% ipython --no-banner

In [1]: import numpy as np

In [2]: np.set_printoptions(precision=3, suppress=True, linewidth=140, legacy="1.25")

In [3]: F = np.loadtxt("data.csv", delimiter=",")

In [4]: F
Out[4]: 
array([[-0.422,  0.149,  0.291, -0.291,  0.537, -0.537],
       [-0.91 ,  0.47 ,  0.77 , -0.77 ,  0.967, -0.967],
       [-0.824,  0.371,  0.653, -0.653,  0.915, -0.915],
       [ 0.493, -0.178, -0.345,  0.345, -0.617,  0.617],
       [ 0.67 , -0.264, -0.493,  0.493, -0.793,  0.793],
       [ 0.493, -0.178, -0.345,  0.345, -0.617,  0.617],
       [ 0.178, -0.06 , -0.119,  0.119, -0.235,  0.235],
       [-0.757,  0.319,  0.578, -0.578,  0.867, -0.867],
       [ 0.955, -0.558, -0.851,  0.851, -0.987,  0.987],
       [-0.264,  0.09 ,  0.178, -0.178,  0.345, -0.345],
       [-0.178,  0.06 ,  0.119, -0.119,  0.235, -0.235],
       [-0.793,  0.345,  0.617, -0.617,  0.894, -0.894],
       [-0.264,  0.09 ,  0.178, -0.178,  0.345, -0.345],
       [-0.493,  0.178,  0.345, -0.345,  0.617, -0.617],
       [ 0.422, -0.149, -0.291,  0.291, -0.537,  0.537],
       [ 0.969, -0.598, -0.881,  0.881, -0.992,  0.992],
       [-0.558,  0.207,  0.397, -0.397,  0.686, -0.686],
       [ 0.851, -0.397, -0.686,  0.686, -0.933,  0.933],
       [ 0.67 , -0.264, -0.493,  0.493, -0.793,  0.793],
       [ 0.947, -0.537, -0.834,  0.834, -0.984,  0.984],
       [-0.493,  0.178,  0.345, -0.345,  0.617, -0.617],
       [ 0.   ,  0.   ,  0.   ,  0.   ,  0.   ,  0.   ],
       [ 0.178, -0.06 , -0.119,  0.119, -0.235,  0.235],
       [ 0.   ,  0.   ,  0.   ,  0.   ,  0.   ,  0.   ],
       [-0.617,  0.235,  0.446, -0.446,  0.744, -0.744],
       [-0.874,  0.422,  0.716, -0.716,  0.947, -0.947],
       [ 0.67 , -0.264, -0.493,  0.493, -0.793,  0.793],
       [ 0.716, -0.291, -0.537,  0.537, -0.834,  0.834],
       [-0.345,  0.119,  0.235, -0.235,  0.446, -0.446],
       [ 0.422, -0.149, -0.291,  0.291, -0.537,  0.537],
       [ 0.   ,  0.   ,  0.   ,  0.   ,  0.   ,  0.   ],
       [-0.422,  0.149,  0.291, -0.291,  0.537, -0.537],
       [ 0.851, -0.397, -0.686,  0.686, -0.933,  0.933],
       [-0.824,  0.371,  0.653, -0.653,  0.915, -0.915],
       [-0.493,  0.178,  0.345, -0.345,  0.617, -0.617]])

In [5]: U, sigma, vt = np.linalg.svd(F, full_matrices=False)

In [6]: np.round(U.T @ F @ vt.T, 3) + 0
Out[6]: 
array([[8.135, 0.   , 0.   , 0.   , 0.   , 0.   ],
       [0.   , 0.618, 0.   , 0.   , 0.   , 0.   ],
       [0.   , 0.   , 0.054, 0.   , 0.   , 0.   ],
       [0.   , 0.   , 0.   , 0.004, 0.   , 0.   ],
       [0.   , 0.   , 0.   , 0.   , 0.   , 0.   ],
       [0.   , 0.   , 0.   , 0.   , 0.   , 0.   ]])

In [7]: np.round(vt @ vt.T, 3) + 0
Out[7]: 
array([[1., 0., 0., 0., 0., 0.],
       [0., 1., 0., 0., 0., 0.],
       [0., 0., 1., 0., 0., 0.],
       [0., 0., 0., 1., 0., 0.],
       [0., 0., 0., 0., 1., 0.],
       [0., 0., 0., 0., 0., 1.]])

In [8]: np.allclose(U * sigma @ vt, F)
Out[8]: True

In [9]: np.abs(U[:, 0]).round(6).argmax()
Out[9]: 15

In [10]: sigma.round(3) + 0
Out[10]: array([8.135, 0.618, 0.054, 0.004, 0.   , 0.   ])

In [11]: U.shape, sigma.shape, vt.shape
Out[11]: ((35, 6), (6,), (6, 6))

In [12]: cent = F[[22, 7]].astype(float)

In [13]: for _ in range(7):
    ...:     lab = np.linalg.norm(F[:, None] - cent, axis=-1).argmin(axis=1)
    ...:     cent = np.array([F[lab == j].mean(axis=0) for j in range(2)])
    ...: 

In [14]: lab
Out[14]: array([1, 1, 1, 0, 0, 0, 0, 1, 0, 1, 1, 1, 1, 1, 0, 0, 1, 0, 0, 0, 1, 0, 0, 0, 1, 1, 0, 0, 1, 0, 0, 1, 0, 1, 1])

In [15]: cent
Out[15]: 
array([[ 0.527, -0.241, -0.415,  0.415, -0.601,  0.601],
       [-0.561,  0.231,  0.421, -0.421,  0.661, -0.661]])

In [16]: np.bincount(lab)
Out[16]: array([18, 17])

In [17]: cent[1] - cent[0]
Out[17]: array([-1.088,  0.473,  0.836, -0.836,  1.262, -1.262])

In [18]: U, sigma, vt = np.linalg.svd(F)

In [19]: sigma.round(3) + 0
Out[19]: array([8.135, 0.618, 0.054, 0.004, 0.   , 0.   ])

In [20]: np.argmax(sigma[:-1] / (sigma[1:] + 1e-6)) + 1
Out[20]: 4

In [21]: other = U[:, :4] @ np.diag(sigma[:4]) @ vt[:4]

In [22]: np.linalg.matrix_rank(F, rtol=0.05)
Out[22]: 2

In [23]: np.round(np.abs(F - other).max(), 3)
Out[23]: 0.0

In [24]: np.linalg.matrix_rank(other)
Out[24]: 4

In [25]: np.round(np.linalg.norm(F - other) / np.linalg.norm(F), 3)
Out[25]: 0.0

In [26]: f = np.array([4, 0])

In [27]: np.cross(F[24, :3], F[26, :3])
Out[27]: array([ 0.002, -0.005,  0.005])

In [28]: M = np.loadtxt("out12.csv", delimiter=",")

In [29]: M
Out[29]: 
array([[ 3.,  2.,  1.,  0.,  2.,  2.,  1.],
       [ 1., -3.,  0.,  2.,  0.,  1.,  2.],
       [ 1.,  3.,  2.,  1.,  1.,  0.,  2.],
       [ 0.,  0.,  0.,  9.,  0.,  8.,  5.],
       [ 0.,  0.,  0.,  9.,  6.,  5.,  6.],
       [ 0.,  0.,  0.,  4.,  6.,  8.,  8.],
       [ 0.,  0.,  0.,  1.,  5.,  0.,  6.]])

In [30]: rng = np.random.default_rng(81)

In [31]: lab = rng.permutation(7)

In [32]: other = M[:, lab] * rng.choice([-1, 1], 7)

In [33]: other
Out[33]: 
array([[-2.,  3., -2., -1., -0.,  2., -1.],
       [ 3.,  1., -1., -0., -2.,  0., -2.],
       [-3.,  1., -0., -2., -1.,  1., -2.],
       [-0.,  0., -8., -0., -9.,  0., -5.],
       [-0.,  0., -5., -0., -9.,  6., -6.],
       [-0.,  0., -8., -0., -4.,  6., -8.],
       [-0.,  0., -0., -0., -1.,  5., -6.]])

In [34]: U, _, vt = np.linalg.svd(M.T @ other)

In [35]: lab
Out[35]: array([1, 0, 5, 2, 3, 4, 6])

In [36]: np.round(np.linalg.lstsq(M, other)[0], 3) + 0
Out[36]: 
array([[ 0.,  1.,  0.,  0.,  0.,  0.,  0.],
       [-1.,  0.,  0.,  0.,  0.,  0.,  0.],
       [ 0.,  0.,  0., -1.,  0.,  0.,  0.],
       [ 0.,  0.,  0.,  0., -1.,  0.,  0.],
       [ 0.,  0.,  0.,  0.,  0.,  1.,  0.],
       [ 0.,  0., -1.,  0.,  0.,  0.,  0.],
       [ 0.,  0.,  0.,  0.,  0.,  0., -1.]])

In [37]: J = np.loadtxt("x.csv", delimiter=",")

In [38]: J
Out[38]: 
array([[-0.2  , -1.9  ,  1.4  ,  0.   ,  1.   ],
       [ 0.1  ,  0.4  , -0.6  , -0.4  ,  0.   ],
       [-0.19 , -1.803,  1.497,  0.038,  0.965],
       [-1.3  , -0.5  , -0.4  , -1.8  , -0.4  ]])

In [39]: G = J.T @ J

In [40]: (J @ J.T).shape
Out[40]: (4, 4)

In [41]: round(np.trace(G), 3), np.round((J ** 2).sum(), 3)
Out[41]: (19.261, 19.261)

In [42]: np.linalg.matrix_rank(G)
Out[42]: 4

In [43]: np.allclose(G, G.T)
Out[43]: True

In [44]: data = np.loadtxt("sample15.csv", delimiter=",")

In [45]: data
Out[45]: 
array([[0., 0., 0.],
       [0., 6., 0.],
       [0., 0., 7.]])

In [46]: # 3 blocks once reordered

In [47]: U, sigma, vt = np.linalg.svd(data)

In [48]: np.argmax(sigma[:-1] / (sigma[1:] + 1e-6)) + 1
Out[48]: 2

In [49]: sigma
Out[49]: array([7., 6., 0.])

In [50]: other = U[:, :2] @ np.diag(sigma[:2]) @ vt[:2]

In [51]: round(float(np.linalg.norm(data - other, 2)), 3), sigma[2]
Out[51]: (0.0, 0.0)

In [52]: rk = np.linalg.matrix_rank(data)

In [53]: rk
Out[53]: 2

In [54]: null = np.linalg.svd(data)[2][rk:].T

In [55]: np.allclose(data @ null, 0)
Out[55]: True

In [56]: np.linalg.matrix_rank(data.T @ data), np.linalg.matrix_rank(data @ data.T)
Out[56]: (2, 2)

In [57]: [int(np.linalg.matrix_rank(np.delete(data, i, axis=0))) for i in range(3)]
Out[57]: [2, 1, 1]

In [58]: null @ null.T
Out[58]: 
array([[1., 0., 0.],
       [0., 0., 0.],
       [0., 0., 0.]])

In [59]: E = np.loadtxt("dump.csv", delimiter=",")

In [60]: E
Out[60]: 
array([[-0.92 , -0.334,  0.207],
       [ 0.307, -0.281,  0.909],
       [-0.245,  0.9  ,  0.361]])

In [61]: vec = np.array([-4, -1, -2, -8, 9])

In [62]: a = np.maximum(J @ vec, 0)

In [63]: np.maximum(J @ (3 * vec), 0)
Out[63]: array([26.7 , 10.8 , 23.85, 51.9 ])

In [64]: J * (a > 1e-9)[:, None]
Out[64]: 
array([[-0.2  , -1.9  ,  1.4  ,  0.   ,  1.   ],
       [ 0.1  ,  0.4  , -0.6  , -0.4  ,  0.   ],
       [-0.19 , -1.803,  1.497,  0.038,  0.965],
       [-1.3  , -0.5  , -0.4  , -1.8  , -0.4  ]])

In [65]: np.flatnonzero(a > 1e-9)
Out[65]: array([0, 1, 2, 3])

In [66]: a
Out[66]: array([ 8.9 ,  3.6 ,  7.95, 17.3 ])

In [67]: mat = np.loadtxt("w.csv", delimiter=",")

In [68]: mat
Out[68]: 
array([[-0.804,  0.385,  0.035],
       [ 2.182,  1.098, -0.205],
       [ 2.166,  1.019, -0.113],
       [ 2.078,  0.094, -0.209],
       [ 3.32 ,  1.496, -0.052],
       [ 3.517,  0.85 ,  0.275],
       [-2.637, -0.802,  0.052],
       [-1.09 , -0.492, -0.229],
       [ 4.834,  1.813,  0.227],
       [-0.73 , -0.175, -0.262],
       [-3.618, -1.447, -0.77 ],
       [ 1.272, -0.219, -0.258],
       [-1.643, -0.569, -0.396],
       [-2.342, -0.907,  0.004],
       [-1.914, -0.909,  0.712],
       [-0.185,  0.443, -0.224],
       [-1.599, -0.592, -0.097]])

In [69]: w1 = np.array([[-3, 2, -3, -3, 3, -3], [2, -1, 3, -2, 1, 0], [1, 2, 0, -1, 3, -2]])

In [70]: coef = np.array([4, 7, 7, 3, 1, 6])

In [71]: hid = np.maximum(mat @ w1 + coef, 0)

In [72]: (hid > 0).astype(int)
Out[72]: 
array([[1, 1, 1, 1, 0, 1],
       [0, 1, 1, 0, 1, 0],
       [0, 1, 1, 0, 1, 0],
       [0, 1, 1, 0, 1, 1],
       [0, 1, 1, 0, 1, 0],
       [0, 1, 0, 0, 1, 0],
       [1, 1, 1, 1, 0, 1],
       [1, 1, 1, 1, 0, 1],
       [0, 1, 0, 0, 1, 0],
       [1, 1, 1, 1, 0, 1],
       [1, 0, 1, 1, 0, 1],
       [0, 1, 1, 0, 1, 1],
       [1, 1, 1, 1, 0, 1],
       [1, 1, 1, 1, 0, 1],
       [1, 1, 1, 1, 0, 1],
       [1, 1, 1, 1, 1, 1],
       [1, 1, 1, 1, 0, 1]])

In [73]: cent = np.array([[-2, -5], [3, 5], [1, -3], [-3, 0], [2, -3], [-5, 3]])

In [74]: w1 @ cent
Out[74]: 
array([[ 39,  16],
       [  4, -27],
       [ 23, -10]])

In [75]: (hid @ cent).round(6).argmax(axis=1)
Out[75]: array([1, 0, 0, 0, 0, 0, 1, 1, 0, 1, 1, 1, 1, 1, 1, 1, 1])
